In [1]: import numpy as np

In [2]: np.set_printoptions(precision=4, suppress=True, linewidth=140)

In [3]: rnd = lambda a: np.round(a, 4) + 0

In [4]: mat = np.loadtxt("mat.csv", delimiter=",")

In [5]: print(mat)
[[ 0.  0.  0.  0.  0.  0.]
 [-1.  0.  0.  0.  0.  0.]
 [ 2.  2. -2.  0.  0.  0.]
 [ 2. -2.  3.  2.  0.  0.]
 [-3.  1.  3. -3. -1.  0.]
 [ 1.  0.  1. -1. -1. -3.]]

In [6]: rng = np.random.default_rng(73)

In [7]: lab = rng.permutation(6)

In [8]: print(lab)
[2 3 4 0 5 1]

In [9]: A2 = mat[lab][:, lab]

In [10]: rnd(np.sort(np.abs(np.linalg.eigvals(A2))))
Out[10]: array([0., 0., 1., 2., 2., 3.])

In [11]: left, sigma, VT = np.linalg.svd(mat)

In [12]: print(np.argmax(sigma[:-1] / (sigma[1:] + 1e-6)) + 1)
5

In [13]: A2 = left[:, :5] @ np.diag(sigma[:5]) @ VT[:5]

In [14]: rnd(A2)
Out[14]: 
array([[ 0.,  0.,  0.,  0.,  0.,  0.],
       [-1.,  0.,  0.,  0.,  0.,  0.],
       [ 2.,  2., -2.,  0.,  0.,  0.],
       [ 2., -2.,  3.,  2.,  0.,  0.],
       [-3.,  1.,  3., -3., -1.,  0.],
       [ 1.,  0.,  1., -1., -1., -3.]])

In [15]: np.linalg.matrix_rank(mat, rtol=0.05)
Out[15]: np.int64(5)

In [16]: np.allclose(mat, mat.T)
Out[16]: False

In [17]: (mat - mat.T) / 2
Out[17]: 
array([[ 0. ,  0.5, -1. , -1. ,  1.5, -0.5],
       [-0.5,  0. , -1. ,  1. , -0.5,  0. ],
       [ 1. ,  1. ,  0. , -1.5, -1.5, -0.5],
       [ 1. , -1. ,  1.5,  0. ,  1.5,  0.5],
       [-1.5,  0.5,  1.5, -1.5,  0. ,  0.5],
       [ 0.5,  0. ,  0.5, -0.5, -0.5,  0. ]])

In [18]: print(rnd(np.abs(np.linalg.eigvals(mat)).max()))
3.0

In [19]: assert mat == mat.T
---------------------------------------------------------------------------
ValueError                                Traceback (most recent call last)
Cell In[19], line 1
----> 1 assert mat == mat.T

ValueError: The truth value of an array with more than one element is ambiguous. Use a.any() or a.all()

In [20]: np.unique(mat.round(6), axis=0).shape
Out[20]: (6, 6)

In [21]: np.allclose(mat[:-1].T @ np.linalg.lstsq(mat[:-1].T, mat[-1])[0], mat[-1])
Out[21]: False

In [22]: rnd(mat @ np.linalg.pinv(mat) @ mat)
Out[22]: 
array([[ 0.,  0.,  0.,  0.,  0.,  0.],
       [-1.,  0.,  0.,  0.,  0.,  0.],
       [ 2.,  2., -2.,  0.,  0.,  0.],
       [ 2., -2.,  3.,  2.,  0.,  0.],
       [-3.,  1.,  3., -3., -1.,  0.],
       [ 1.,  0.,  1., -1., -1., -3.]])

In [23]: data = np.loadtxt("data.csv", delimiter=",")

In [24]: rnd(data)
Out[24]: 
array([[ 0.8902, -0.3293, -0.1829,  0.2561],
       [-0.3293,  0.0122, -0.5488,  0.7683],
       [-0.1829, -0.5488,  0.6951,  0.4268],
       [ 0.2561,  0.7683,  0.4268,  0.4024]])

In [25]: rnd(np.kron(np.eye(2, dtype=int), data))
Out[25]: 
array([[ 0.8902, -0.3293, -0.1829,  0.2561,  0.    ,  0.    ,  0.    ,  0.    ],
       [-0.3293,  0.0122, -0.5488,  0.7683,  0.    ,  0.    ,  0.    ,  0.    ],
       [-0.1829, -0.5488,  0.6951,  0.4268,  0.    ,  0.    ,  0.    ,  0.    ],
       [ 0.2561,  0.7683,  0.4268,  0.4024,  0.    ,  0.    ,  0.    ,  0.    ],
       [ 0.    ,  0.    ,  0.    ,  0.    ,  0.8902, -0.3293, -0.1829,  0.2561],
       [ 0.    ,  0.    ,  0.    ,  0.    , -0.3293,  0.0122, -0.5488,  0.7683],
       [ 0.    ,  0.    ,  0.    ,  0.    , -0.1829, -0.5488,  0.6951,  0.4268],
       [ 0.    ,  0.    ,  0.    ,  0.    ,  0.2561,  0.7683,  0.4268,  0.4024]])

In [26]: print(rnd(np.poly(data)))
[ 1. -2.  0.  2. -1.]

In [27]: M = np.loadtxt("x.csv", delimiter=",")

In [28]: M
Out[28]: 
array([[6., 1., 1., 1., 1., 1., 1., 1.],
       [1., 6., 1., 1., 1., 1., 1., 1.],
       [1., 1., 6., 1., 1., 1., 1., 1.],
       [1., 1., 1., 6., 1., 1., 1., 1.],
       [1., 1., 1., 1., 6., 1., 1., 1.],
       [1., 1., 1., 1., 1., 6., 1., 1.],
       [1., 1., 1., 1., 1., 1., 6., 1.],
       [1., 1., 1., 1., 1., 1., 1., 6.]])

In [29]: ev, vecs = np.linalg.eigh(M)

In [30]: x0 = np.array([8, 1, 8, 7, 7, 7, 6, 9])

In [31]: rnd(vecs * np.abs(ev) @ vecs.T)
Out[31]: 
array([[6., 1., 1., 1., 1., 1., 1., 1.],
       [1., 6., 1., 1., 1., 1., 1., 1.],
       [1., 1., 6., 1., 1., 1., 1., 1.],
       [1., 1., 1., 6., 1., 1., 1., 1.],
       [1., 1., 1., 1., 6., 1., 1., 1.],
       [1., 1., 1., 1., 1., 6., 1., 1.],
       [1., 1., 1., 1., 1., 1., 6., 1.],
       [1., 1., 1., 1., 1., 1., 1., 6.]])

In [32]: x0 @ M @ x0
Out[32]: np.float64(4774.0)

In [33]: x0 = np.ones(8)

In [34]: for _ in range(3):
    ...:     x0 = M @ x0
    ...:     x0 /= np.linalg.norm(x0)
    ...:     print(round(x0 @ M @ x0, 4))
    ...: 
13.0
13.0
13.0

In [35]: rnd(np.linalg.eigvalsh(M)[-1])
Out[35]: np.float64(13.0)

In [36]: lab = rng.permutation(8)

In [37]: lab
Out[37]: array([0, 2, 7, 6, 1, 4, 3, 5])

In [38]: A2 = M[lab][:, lab]

In [39]: np.allclose(A2, M)
Out[39]: True

In [40]: print(np.trace(A2))
48.0
